$ python3 -q
>>> import numpy as np
>>> from numpy import linalg as LA
>>> np.set_printoptions(precision=2, suppress=True, linewidth=100)
>>> W0 = np.load("sample1.npy")
>>> W0
array([[-0.92, -0.31, -0.48, -0.21],
       [ 1.46,  0.99,  1.05, -0.82],
       [ 1.  , -1.71, -0.09, -0.17],
       [-1.01, -2.62, -0.77,  0.79],
       [ 1.67, -3.02,  0.15,  0.14],
       [ 0.68,  0.02,  0.97, -0.11],
       [ 2.36, -1.03,  1.07, -0.51],
       [-0.95,  1.37, -0.43,  0.27],
       [ 1.2 ,  1.62,  0.84, -1.09],
       [-2.22,  2.41, -0.42,  0.72],
       [ 1.17, -3.45, -0.51,  0.06],
       [-0.76, -1.06,  0.09,  0.31],
       [-2.62,  2.49, -0.86,  0.99],
       [-1.7 ,  2.73, -0.03,  0.14],
       [ 0.07, -3.96, -0.98,  0.56],
       [ 2.25, -0.5 ,  1.38, -0.81],
       [-1.11,  1.75,  0.16, -0.35],
       [ 0.69, -3.72, -0.53, -0.2 ],
       [-0.04,  0.08, -0.23,  0.17],
       [ 0.4 ,  0.41,  0.57, -0.43],
       [-2.32,  0.4 , -1.14,  1.06],
       [ 2.45, -0.57,  0.92, -0.83],
       [-2.97,  2.72, -0.5 ,  0.64],
       [-2.84,  1.04, -1.25,  0.34],
       [ 1.43, -3.64,  0.04,  0.36]])
>>> Y = np.c_[W0[:, :1] @ np.array([[-4]]), np.array([2, 3, 1, 3, 0, 0, 2, 1, 2, 2, 0, 2, 3, 0, 0, 3, 0, 1, 0, 1, 2, 2, 2, 0, 3])]
>>> Y
array([[ 3.68,  2.  ],
       [-5.84,  3.  ],
       [-4.  ,  1.  ],
       [ 4.04,  3.  ],
       [-6.68,  0.  ],
       [-2.72,  0.  ],
       [-9.44,  2.  ],
       [ 3.8 ,  1.  ],
       [-4.8 ,  2.  ],
       [ 8.88,  2.  ],
       [-4.68,  0.  ],
       [ 3.04,  2.  ],
       [10.48,  3.  ],
       [ 6.8 ,  0.  ],
       [-0.28,  0.  ],
       [-9.  ,  3.  ],
       [ 4.44,  0.  ],
       [-2.76,  1.  ],
       [ 0.16,  0.  ],
       [-1.6 ,  1.  ],
       [ 9.28,  2.  ],
       [-9.8 ,  2.  ],
       [11.88,  2.  ],
       [11.36,  0.  ],
       [-5.72,  3.  ]])
>>> LA.matrix_rank(np.c_[W0, Y])
np.int64(5)
>>> LA.norm(LA.qr(W0)[0].T @ Y, axis=0) ** 2 / ((Y ** 2).sum(axis=0) + 1e-12)
array([1.  , 0.13])
